% ipython --no-banner

In [1]: import numpy as np

In [2]: np.set_printoptions(precision=2, suppress=True, linewidth=200, floatmode="fixed")

In [3]: W0 = np.load("layer9.npy")

In [4]: print(W0)
[[ 3  2  9 -6 -5 -5 -2]
 [ 0  2  5  0 -2  8 -1]
 [ 0  0  4  8  7 -1 -6]
 [ 0  0  0 -4 -3  8 -3]
 [ 0  0  0  0  1 -4  7]
 [ 0  0  0  0  0  3 -5]
 [ 0  0  0  0  0  0  6]]

In [5]: # triangular

In [6]: rng = np.random.default_rng(13728)

In [7]: idx = rng.permutation(7)

In [8]: print(idx)
[2 0 1 6 4 3 5]

In [9]: other = W0[idx][:, idx]

In [10]: print(other)
[[ 4  0  0 -6  7  8 -1]
 [ 9  3  2 -2 -5 -6 -5]
 [ 5  0  2 -1 -2  0  8]
 [ 0  0  0  6  0  0  0]
 [ 0  0  0  7  1  0 -4]
 [ 0  0  0 -3 -3 -4  8]
 [ 0  0  0 -5  0  0  3]]

In [11]: print(np.trace(other))
15

In [12]: other = np.linalg.invert(W0)
AttributeError: module 'numpy.linalg' has no attribute 'invert'


In [13]: other = np.linalg.inv(W0)

In [14]: print(round(float(np.linalg.det(W0) * np.linalg.det(other)), 2))
1.0

In [15]: print(np.linalg.inv(other))
[[ 3.00  2.00  9.00 -6.00 -5.00 -5.00 -2.00]
 [ 0.00  2.00  5.00  0.00 -2.00  8.00 -1.00]
 [ 0.00  0.00  4.00  8.00  7.00 -1.00 -6.00]
 [-0.00 -0.00 -0.00 -4.00 -3.00  8.00 -3.00]
 [ 0.00  0.00  0.00  0.00  1.00 -4.00  7.00]
 [ 0.00  0.00  0.00  0.00  0.00  3.00 -5.00]
 [ 0.00  0.00  0.00  0.00  0.00  0.00  6.00]]

In [16]: print(np.round(W0 @ other, 2) + 0)
[[1.00 0.00 0.00 0.00 0.00 0.00 0.00]
 [0.00 1.00 0.00 0.00 0.00 0.00 0.00]
 [0.00 0.00 1.00 0.00 0.00 0.00 0.00]
 [0.00 0.00 0.00 1.00 0.00 0.00 0.00]
 [0.00 0.00 0.00 0.00 1.00 0.00 0.00]
 [0.00 0.00 0.00 0.00 0.00 1.00 0.00]
 [0.00 0.00 0.00 0.00 0.00 0.00 1.00]]

In [17]: data = np.load("w.npy")

In [18]: print(data)
[[ 12   3   3 -12 -11  -2   0]
 [  3  -8   3  -7 -13  -3   0]
 [  3   3 -14  -7  -1   2  -1]
 [-12  -7  -7 -14   6   9 -15]
 [-11 -13  -1   6  18   4   8]
 [ -2  -3   2   9   4  -2  -2]
 [  0   0  -1 -15   8  -2  12]]

In [19]: print(np.round(np.linalg.eigvalsh(data).min(), 2))
-29.35

In [20]: idx = rng.permutation(7)

In [21]: other = W0[:, idx] * rng.choice([-1, 1], 7)

In [22]: print(other)
[[ 9 -5  6 -5 -2  3  2]
 [ 5 -2  0  8 -1  0  2]
 [ 4  7 -8 -1 -6  0  0]
 [ 0 -3  4  8 -3  0  0]
 [ 0  1  0 -4  7  0  0]
 [ 0  0  0  3 -5  0  0]
 [ 0  0  0  0  6  0  0]]

In [23]: U, _, vt = np.linalg.svd(W0.T @ other)

In [24]: print(np.round(U @ vt, 2) + 0)
[[ 0.00  0.00  0.00  0.00  0.00  1.00  0.00]
 [ 0.00  0.00  0.00  0.00  0.00  0.00  1.00]
 [ 1.00  0.00  0.00  0.00  0.00  0.00  0.00]
 [ 0.00  0.00 -1.00  0.00  0.00  0.00  0.00]
 [ 0.00  1.00  0.00  0.00  0.00  0.00  0.00]
 [ 0.00  0.00  0.00  1.00  0.00  0.00  0.00]
 [ 0.00  0.00  0.00  0.00  1.00  0.00  0.00]]

In [25]: print(np.allclose(data @ data.T, data.T @ data))
True

In [26]: print(np.trace(data))
4

In [27]: A = np.loadtxt("block3.csv", delimiter=",")

In [28]: print(A)
[[ -0.20  -0.40  -1.50  -0.40   1.40   0.30  -1.60]
 [  0.00   2.20  -0.40  -2.00  -0.60   0.40  -2.00]
 [  2.00  -0.20   2.20   1.10   0.50  -0.60   0.10]
 [  0.60   1.30   0.60   0.00  -0.30   0.60  -0.60]
 [  0.00  -1.00 -18.00  13.00   9.00  12.00  -5.00]
 [ -1.10   1.50   0.70   1.00   0.70  -0.90  -1.20]
 [ -0.20  -0.50   0.40   0.10  -1.10   1.50  -1.90]
 [  0.90  -0.30  -0.10  -0.40   0.20  -0.60  -1.20]
 [  0.70  -0.80  -1.30  -1.10  -0.30   0.00  -0.90]
 [ -0.20   1.20  -0.20  -0.40   0.30  -1.90   0.30]
 [ -0.20   0.60   0.90  -1.00   1.60  -0.70   0.40]
 [  1.60   2.40  -1.30   0.40   0.00   0.20   1.10]
 [ -0.90   1.10   0.90   1.80  -0.10  -0.30   1.60]
 [ -1.70   1.10   1.10  -0.80   0.30   0.20  -1.10]
 [ -0.60  -0.20   0.00  -0.70  -0.50  -0.60   0.70]
 [ -0.30  -0.40  -0.40  -0.40   0.90  -1.50   0.30]
 [  0.30   0.70   0.70   0.90   0.20  -2.20  -0.80]
 [  0.70  -0.10   0.20   1.00   0.10  -1.80   0.60]
 [  1.10  -0.80   0.10   0.40   0.40   1.60   0.30]
 [ -0.80  -0.20  -0.30   0.80   0.10  -0.30   0.00]
 [  0.40   0.00   0.40  -0.70  -0.40  -0.20  -2.40]
 [  0.80  -0.80   0.90   1.60  -1.20   0.20  -0.70]
 [  0.60  -0.80  -0.30  -0.60  -1.00   0.40   0.20]
 [ -1.30   0.20  -0.40  -0.70   0.10  -0.30   0.30]]

In [29]: print(np.sort(np.linalg.eigvals(W0)))
[-4.00  1.00  2.00  3.00  3.00  4.00  6.00]

In [30]: print(W0 @ W0)
[[  9  10  73  78  57 -51 -66]
 [  0   4  30  40  29  43 -92]
 [  0   0  16   0  11  29 -30]
 [  0   0   0  16   9   4 -67]
 [  0   0   0   0   1 -16  69]
 [  0   0   0   0   0   9 -45]
 [  0   0   0   0   0   0  36]]
